>>> import numpy as np
>>> np.set_printoptions(suppress=True, linewidth=200)
>>> def rnd(a):
...     return np.round(a, 2) + 0
... 
>>> mat = np.load("run6.npy")
>>> print(mat)
[[ 0  0  0  0]
 [ 1 -3  3 -3]
 [ 0  0  0  0]
 [-2  0  6  0]
 [-3  3  3  3]
 [-3  3  3  3]
 [-3  3  3  3]
 [ 1 -3  3 -3]
 [ 1  0 -2  0]
 [ 0  0  0  0]
 [-1  0  4  0]
 [ 0  0  0  0]
 [ 0  0  0  0]
 [ 0  0  0  0]
 [ 0  0  0  0]
 [-3  3  3  3]
 [-2  0  6  0]
 [ 1 -3  3 -3]
 [ 1 -3  3 -3]
 [ 1  0 -2  0]
 [ 0  0  0  0]
 [ 2  3  3 -3]
 [ 0  0  0  0]]
>>> x0 = np.array([9, 6, 7, 0])
>>> rhs = mat @ x0
>>> print(rnd(np.linalg.pinv(mat) @ mat))
[[1. 0. 0. 0.]
 [0. 1. 0. 0.]
 [0. 0. 1. 0.]
 [0. 0. 0. 1.]]
>>> print(rhs)
[ 0 12  0 24 12 12 12 12 -5  0 19  0  0  0  0 12 24 12 12 -5  0 57  0]
>>> rng = np.random.default_rng(972730)
>>> rhs = rhs + 0.05 * rng.normal(size=23)
>>> print(rnd(rhs))
[-0.03 11.98 -0.01 24.01 12.05 12.05 11.91 12.04 -5.07 -0.08 19.    0.01 -0.07  0.02  0.04 11.95 23.96 11.94 11.96 -5.03  0.05 56.98 -0.02]
>>> beta, *_ = np.linalg.lstsq(mat, rhs)
>>> print(beta.round())
[ 9.  6.  7. -0.]
>>> print(rnd(np.linalg.norm(rhs - mat @ beta)))
0.21
>>> print(rnd(beta))
[ 8.9   6.02  6.96 -0.08]
>>> proj = mat @ np.linalg.solve(mat.T @ mat, mat.T)
>>> print(rnd(np.diag(proj)))
[0.   0.18 0.   0.21 0.18 0.18 0.18 0.18 0.36 0.   0.43 0.   0.   0.   0.   0.18 0.21 0.18 0.18 0.36 0.   1.   0.  ]
>>> print(rnd(np.linalg.eigvalsh(proj)))
[0. 0. 0. 0. 0. 0. 0. 0. 0. 0. 0. 0. 0. 0. 0. 0. 0. 0. 0. 1. 1. 1. 1.]
>>> print(rnd(np.trace(proj)))
4.0
>>> t = rng.uniform(0, 2 * np.pi, 12)
>>> Q, _ = np.linalg.qr(np.array([[0.4, -0.7], [-0.6, -0.2], [2.7, -0.7]]))
>>> F = 3 * np.c_[np.cos(t), np.sin(t)] @ Q.T
>>> print(rnd(F))
[[ 2.61  1.41  0.45]
 [-1.51 -1.55  2.08]
 [ 2.55  1.57 -0.15]
 [ 2.24  0.76  1.85]
 [ 2.6   1.47  0.27]
 [ 2.32  0.85  1.7 ]
 [-2.2  -0.72 -1.91]
 [ 0.79 -0.42  2.86]
 [-1.78 -1.62  1.8 ]
 [-1.33 -1.49  2.24]
 [ 2.06  0.57  2.1 ]
 [ 0.4   1.1  -2.76]]
>>> # null space of dimension 1
>>> print(np.linalg.cond(F) > 100)
True
>>> print([round(float(x), 2) for x in np.linalg.svd(F, compute_uv=False)[:3]])
[7.95, 6.69, 0.0]
